>>> import numpy as np
>>> np.set_printoptions(precision=2, suppress=True, linewidth=160)
>>> tidy = lambda a: np.round(a, 2) + 0
>>> M = np.load("run13.npy")
>>> print(tidy(M))
[[ 0.25 -0.96 -0.11]
 [-0.96 -0.24 -0.14]
 [-0.11 -0.14  0.98]]
>>> w, V = np.linalg.eigh(M)
>>> print(tidy(V.T @ M @ V))
[[-1.  0.  0.]
 [ 0.  1.  0.]
 [ 0.  0.  1.]]
>>> print(np.unique(w.round(6) + 0, return_counts=True)[1])
[1 2]
>>> print(w.sum(), tidy(np.trace(M)))
1.0 1.0
>>> print(w)
[-1.  1.  1.]
>>> print(tidy(np.linalg.eigvalsh(M @ M)))
[1. 1. 1.]
>>> print((w > 1e-8).sum(), (w < -1e-8).sum())
2 1
>>> print((M - M.T) / 2)
[[0. 0. 0.]
 [0. 0. 0.]
 [0. 0. 0.]]
>>> print(tidy(np.linalg.matrix_power(M, 3)))
[[ 0.25 -0.96 -0.11]
 [-0.96 -0.24 -0.14]
 [-0.11 -0.14  0.98]]
>>> print(tidy(np.sort(np.abs(np.linalg.eigvals(M)))))
[1. 1. 1.]
>>> print(tidy(M @ M))
[[1. 0. 0.]
 [0. 1. 0.]
 [0. 0. 1.]]
>>> print(tidy(np.linalg.det(M)))
-1.0
>>> print(tidy(np.trace(M)))
1.0
>>> print(tidy(np.abs(np.linalg.eigvals(M)).max()))
1.0
>>> print(tidy((M + M.T) / 2))
[[ 0.25 -0.96 -0.11]
 [-0.96 -0.24 -0.14]
 [-0.11 -0.14  0.98]]
>>> print(tidy(np.linalg.eigvalsh(M).min()))
-1.0
>>> print(np.all(np.linalg.eigvalsh(M) > 0))
False
>>> print(tidy(M.T @ M))
[[1. 0. 0.]
 [0. 1. 0.]
 [0. 0. 1.]]
>>> print(tidy(np.linalg.norm(M, axis=0)))
[1. 1. 1.]
>>> print(tidy(np.linalg.pinv(M)))
[[ 0.25 -0.96 -0.11]
 [-0.96 -0.24 -0.14]
 [-0.11 -0.14  0.98]]
>>> w, V = np.linalg.eigh(M)
>>> vec = np.array([0, 2, 1])
>>> print(tidy(np.abs(M).sum(axis=1).max()), np.abs(w).max())
1.34 1.0
>>> print(tidy(V * np.maximum(w, 0) @ V.T))
[[ 0.63 -0.48 -0.05]
 [-0.48  0.38 -0.07]
 [-0.05 -0.07  0.99]]
>>> print(tidy(np.linalg.eigvalsh(M[1:, 1:])))
[-0.25  1.  ]
>>> E = np.array([[0, 0], [0, 1]])
>>> print(np.linalg.matrix_power(E - np.diag(np.diag(E)), 2))
[[0 0]
 [0 0]]
>>> print([int(np.linalg.matrix_rank(np.linalg.matrix_power(E, p))) for p in range(1, 3)])
[1, 1]
>>> print(E @ E)
[[0 0]
 [0 1]]
>>> print(np.linalg.matrix_rank(E - E[0, 0] * np.eye(2)))
1
>>> A = np.load("block10.npy")
>>> print(A)
[[ 0.89  0.37  0.98]
 [ 0.87  0.35  0.97]
 [-0.65 -0.21 -0.83]
 [-0.87 -0.35 -0.97]
 [-0.32 -0.09 -0.47]
 [-0.65 -0.21 -0.83]
 [ 0.84  0.32  0.95]
 [-0.98 -0.54 -1.  ]
 [ 0.11  0.03  0.17]
 [-0.32 -0.09 -0.47]
 [ 0.11  0.03  0.17]
 [-0.58 -0.18 -0.77]
 [ 0.76  0.26  0.91]
 [-0.97 -0.52 -1.  ]
 [ 0.    0.    0.  ]
 [-0.32 -0.09 -0.47]
 [-0.76 -0.26 -0.91]]
>>> C2 = np.cov(A, rowvar=False)
>>> print(tidy(np.polyfit(A[:, 1], A[:, 2], 1)))
[ 2.61 -0.03]
>>> print(tidy(C2))
[[0.44 0.18 0.51]
 [0.18 0.08 0.2 ]
 [0.51 0.2  0.58]]
>>> print(C2.shape)
(3, 3)
>>> print(tidy(np.corrcoef(A[:, 1], A[:, 2])[0, 1]))
0.95
>>> idx = A[:, 1] > np.median(A[:, 1])
>>> r0 = A[idx].mean(axis=0) - A[~idx].mean(axis=0)
>>> print(((A - A.mean(axis=0)) @ r0 > 0).astype(int))
[1 1 0 0 0 0 1 0 1 0 1 0 1 0 1 0 0]
>>> print(tidy(r0))
[1.15 0.45 1.36]
>>> print(np.argsort(-np.abs(r0).round(6), kind="stable"))
[2 0 1]
>>> r0 = np.array([0, 2, -4, 2])
>>> r1 = np.array([5, 3, -4, -1])
>>> W0 = np.outer(r0, r1)
>>> print(W0)
[[  0   0   0   0]
 [ 10   6  -8  -2]
 [-20 -12  16   4]
 [ 10   6  -8  -2]]
>>> print(np.argsort(-np.linalg.norm(W0, axis=0).round(6), kind="stable")[:3])
[0 2 1]
>>> print([round(float(x), 2) for x in np.linalg.svd(W0, compute_uv=False)[:3]])
[34.99, 0.0, 0.0]
>>> print(tidy(np.linalg.norm(W0, 2) / np.linalg.norm(W0)))
1.0
>>> print(np.linalg.matrix_rank(W0, rtol=0.1))
1
>>> print(np.unravel_index(np.abs(M).argmax(), M.shape))
(np.int64(2), np.int64(2))
>>> print(tidy(M - M[0]))
[[ 0.    0.    0.  ]
 [-1.21  0.73 -0.03]
 [-0.36  0.82  1.09]]
>>> print(tidy(np.abs(M).max()))
0.98
>>> print(tidy(np.diff(M, axis=0)))
[[-1.21  0.73 -0.03]
 [ 0.85  0.1   1.12]]
>>> F = np.loadtxt("w.csv", delimiter=",")
>>> print(F)
[[ -0.1   1.1  -0.7]
 [  0.6  -1.7  -0.9]
 [ -0.3  -0.4   2.9]
 [  0.6  -0.3  -0.9]
 [  0.2   1.    0. ]
 [ -0.3   1.    0.4]
 [ -0.5   0.4  -1.7]
 [  0.1   2.2  -0.7]
 [  0.2  -0.9  -1. ]
 [  4.  -18.   -6. ]
 [  0.2  -0.1  -0.3]
 [  0.9   0.6   0.3]
 [  0.4  -0.4  -0.7]
 [ -1.9   1.   -1.3]
 [  2.4   0.1  -0.6]
 [ -0.4  -0.5  -1.2]]
>>> rng = np.random.default_rng(875)
>>> idx = rng.permutation(3)
>>> M2 = F[:, idx] * rng.choice([-1, 1], 3)
>>> print(M2)
[[ -0.7  -0.1   1.1]
 [ -0.9   0.6  -1.7]
 [  2.9  -0.3  -0.4]
 [ -0.9   0.6  -0.3]
 [  0.    0.2   1. ]
 [  0.4  -0.3   1. ]
 [ -1.7  -0.5   0.4]
 [ -0.7   0.1   2.2]
 [ -1.    0.2  -0.9]
 [ -6.    4.  -18. ]
 [ -0.3   0.2  -0.1]
 [  0.3   0.9   0.6]
 [ -0.7   0.4  -0.4]
 [ -1.3  -1.9   1. ]
 [ -0.6   2.4   0.1]
 [ -1.2  -0.4  -0.5]]
>>> U, _, VT = np.linalg.svd(F.T @ M2)
>>> print(tidy(U @ VT))
[[0. 1. 0.]
 [0. 0. 1.]
 [1. 0. 0.]]
>>> print(idx)
[2 0 1]
>>> M2 = np.c_[F[:, :2] @ np.array([[3, 1], [0, 1]]), np.array([1, -2, 0, -1, -1, 2, 0, -2, -1, 0, 0, 2, 1, -2, 0, 1])]
>>> print(tidy(M2))
[[ -0.3   1.    1. ]
 [  1.8  -1.1  -2. ]
 [ -0.9  -0.7   0. ]
 [  1.8   0.3  -1. ]
 [  0.6   1.2  -1. ]
 [ -0.9   0.7   2. ]
 [ -1.5  -0.1   0. ]
 [  0.3   2.3  -2. ]
 [  0.6  -0.7  -1. ]
 [ 12.  -14.    0. ]
 [  0.6   0.1   0. ]
 [  2.7   1.5   2. ]
 [  1.2   0.    1. ]
 [ -5.7  -0.9  -2. ]
 [  7.2   2.5   0. ]
 [ -1.2  -0.9   1. ]]
>>> print(tidy(np.linalg.norm(M2 - F @ np.linalg.lstsq(F, M2)[0], axis=0)))
[0.   0.   4.85]
>>> print(tidy(np.linalg.lstsq(F, M2[:, 0])[0]))
[3. 0. 0.]
>>> d = np.linalg.norm(F[:, None] - F[None], axis=-1)
>>> print(tidy(np.linalg.norm(F, axis=1)))
[ 1.31  2.01  2.94  1.12  1.02  1.12  1.82  2.31  1.36 19.39  0.37  1.12  0.9   2.51  2.48  1.36]
>>> print(np.linalg.matrix_rank(d ** 2))
5
>>> print(d.mean(axis=1).argmax())
9
>>> print(tidy(d[10]))
[ 1.3   1.75  3.25  0.75  1.14  1.4   1.64  2.34  1.06 19.17  0.    1.16  0.54  2.57  2.23  1.15]
>>> print(d[10].round(6).argsort(kind="stable")[:4])
[10 12  3  8]
>>> print((d + 1e9 * np.eye(16)).round(6).argmin(axis=1))
[ 4  8  5 12  5  4 15  0 12  1 12  4  3  6 11  8]
>>> print(np.unravel_index(d.round(6).argmax(), d.shape))
(np.int64(7), np.int64(9))
>>> data = np.loadtxt("out2.csv", delimiter=",")
>>> print(data)
[[-14.93  -2.55  -9.03]
 [ 12.33 -14.63  -4.23]
 [  8.78  15.2  -10.86]
 [  6.5   12.89   0.92]
 [ -7.53  -0.95  -4.46]
 [ 10.94  -8.64  -8.69]
 [ 15.7   -4.47  -1.03]
 [ -4.45   4.4   -1.77]
 [  7.62  13.63  -8.53]
 [ -9.02  14.1   -8.07]
 [-10.47  10.38  -7.52]
 [ 11.77   5.7    9.37]
 [ 33.82   1.1  -13.45]
 [ -7.75  -5.31  11.26]
 [  2.62  11.24   1.27]
 [  0.4   -7.67  -4.5 ]
 [  2.46  -8.76  -4.73]
 [ 10.51   6.88  -3.17]
 [ -6.7   -3.84   9.43]
 [ 18.15  16.99  -0.19]
 [  0.36  11.   -10.65]
 [  8.73   7.19   1.97]]
>>> M2 = np.c_[data[:, :1] @ np.array([[-2]]), np.array([1, 1, -1, -2, -2, -2, 2, -2, 1, -1, 0, -1, 0, 1, 2, -2, -1, 0, 0, -1, -2, 0])]
>>> print(M2)
[[ 29.86   1.  ]
 [-24.66   1.  ]
 [-17.56  -1.  ]
 [-13.    -2.  ]
 [ 15.06  -2.  ]
 [-21.88  -2.  ]
 [-31.4    2.  ]
 [  8.9   -2.  ]
 [-15.24   1.  ]
 [ 18.04  -1.  ]
 [ 20.94   0.  ]
 [-23.54  -1.  ]
 [-67.64   0.  ]
 [ 15.5    1.  ]
 [ -5.24   2.  ]
 [ -0.8   -2.  ]
 [ -4.92  -1.  ]
 [-21.02   0.  ]
 [ 13.4    0.  ]
 [-36.3   -1.  ]
 [ -0.72  -2.  ]
 [-17.46   0.  ]]
>>> print(np.linalg.matrix_rank(np.c_[data, M2]))
4
>>> print(tidy(np.linalg.lstsq(data, M2[:, 0])[0]))
[-2.  0.  0.]
>>> print(np.linalg.matrix_rank(M2))
2
>>> M2 = np.array([[3]])
>>> Z = np.array([[0]])
>>> mat = np.block([[M2, np.zeros((1, 1))], [np.zeros((1, 1)), Z]])
>>> print(mat)
[[3. 0.]
 [0. 0.]]
>>> print(tidy(np.linalg.svd(mat, compute_uv=False)))
[3. 0.]
>>> print(mat[:, 0] @ mat[:, 1])
0.0
>>> print(tidy(np.linalg.pinv(mat)))
[[0.33 0.  ]
 [0.   0.  ]]
>>> print(mat.T @ mat)
[[9. 0.]
 [0. 0.]]
>>> print(np.linalg.cond(mat) > 100)
True
>>> print(np.linalg.matrix_rank(mat, rtol=0.1))
1
>>> idx = rng.permutation(2)
>>> print(idx)
[0 1]
>>> M2 = mat[idx][:, idx]
>>> print(np.trace(M2))
3.0
>>> print(np.allclose(M2, mat))
True
>>> print(tidy(np.linalg.det(M2)), tidy(np.linalg.det(mat[idx])))
0.0 0.0
>>> print(tidy(np.sort(np.abs(np.linalg.eigvals(M2)))))
[0. 3.]
>>> U, s, VT = np.linalg.svd(W0)
>>> V = VT[:(s > 1e-8).sum()]
>>> vec = W0[3] + 4 * W0[0] + rng.integers(2) * np.eye(4)[2]
>>> print(vec)
[10.  6. -8. -2.]
>>> print(np.linalg.matrix_rank(np.vstack([W0, vec])))
1
>>> w1 = np.array([[3, 0, 0, 0, -2, 0], [-3, 0, -2, 2, -3, -2]])
>>> b = np.array([3, -3, -3, 2, 1, 3])
>>> H = np.maximum(mat @ w1 + b, 0)
>>> print(np.linalg.matrix_rank(H))
2
>>> print((H > 0).mean(axis=0))
[1.  0.  0.  1.  0.5 1. ]
>>> print((H > 0).astype(int))
[[1 0 0 1 0 1]
 [1 0 0 1 1 1]]
>>> Z = np.array([[-3, -2], [-1, -3], [-2, -1], [-1, 3], [0, 0], [-1, -1]])
>>> print((H @ Z).round(6).argmax(axis=1))
[1 1]
>>> print(H @ Z)
[[-41. -21.]
 [-14.  -3.]]
>>> print(w1 @ Z)
[[-9 -6]
 [13 16]]
>>> X = np.load("test3.npy")
>>> print(X)
[[-3.98 -5.   -3.  ]
 [-3.   -1.98 -5.  ]
 [-4.   -5.   -2.98]]
>>> print(np.argsort(-np.linalg.norm(X, axis=0).round(6), kind="stable")[:3])
[1 2 0]
>>> print(round(np.log10(np.linalg.cond(X))))
3
>>> print(tidy(np.abs(np.linalg.svd(X)[2][-1])))
[0.82 0.47 0.31]
>>> print((X + X.T) / 2)
[[-3.98 -4.   -3.5 ]
 [-4.   -1.98 -5.  ]
 [-3.5  -5.   -2.98]]
>>> print(tidy(X @ X))
[[42.84 44.8  45.88]
 [37.88 43.92 33.8 ]
 [42.84 44.8  45.88]]
>>> print((X - X.T) / 2)
[[ 0.  -1.   0.5]
 [ 1.   0.   0. ]
 [-0.5  0.   0. ]]
>>> print(tidy(np.linalg.matrix_power(X, 4)))
[[5497.82 5942.31 5584.75]
 [4734.49 5140.27 4773.2 ]
 [5497.82 5942.31 5584.75]]
>>> w, V = np.linalg.eig(M)
>>> print(tidy(M @ V[:, 0] - w[0] * V[:, 0]))
[0. 0. 0.]
>>> print(tidy(w))
[ 1. -1.  1.]
>>> print(tidy(np.sort(np.linalg.eigvals(M.T))))
[-1.  1.  1.]
>>> print(tidy(np.prod(w)))
-1.0
>>> print(tidy(np.sort(np.linalg.eigvals(M @ M))))
[1. 1. 1.]
>>> vec = np.array([1, 1, 2])
>>> target = X @ vec
>>> b, lr = np.zeros(3), 1 / np.linalg.norm(X, 2) ** 2
>>> for i in range(8):
...     b -= lr * X.T @ (X @ b - target)
...     if i % 2 == 0: print(i, round(np.linalg.norm(X @ b - target), 2))
... 
0 2.38
2 2.09
4 1.83
6 1.6
>>> print(tidy(np.linalg.cond(X)))
710.59
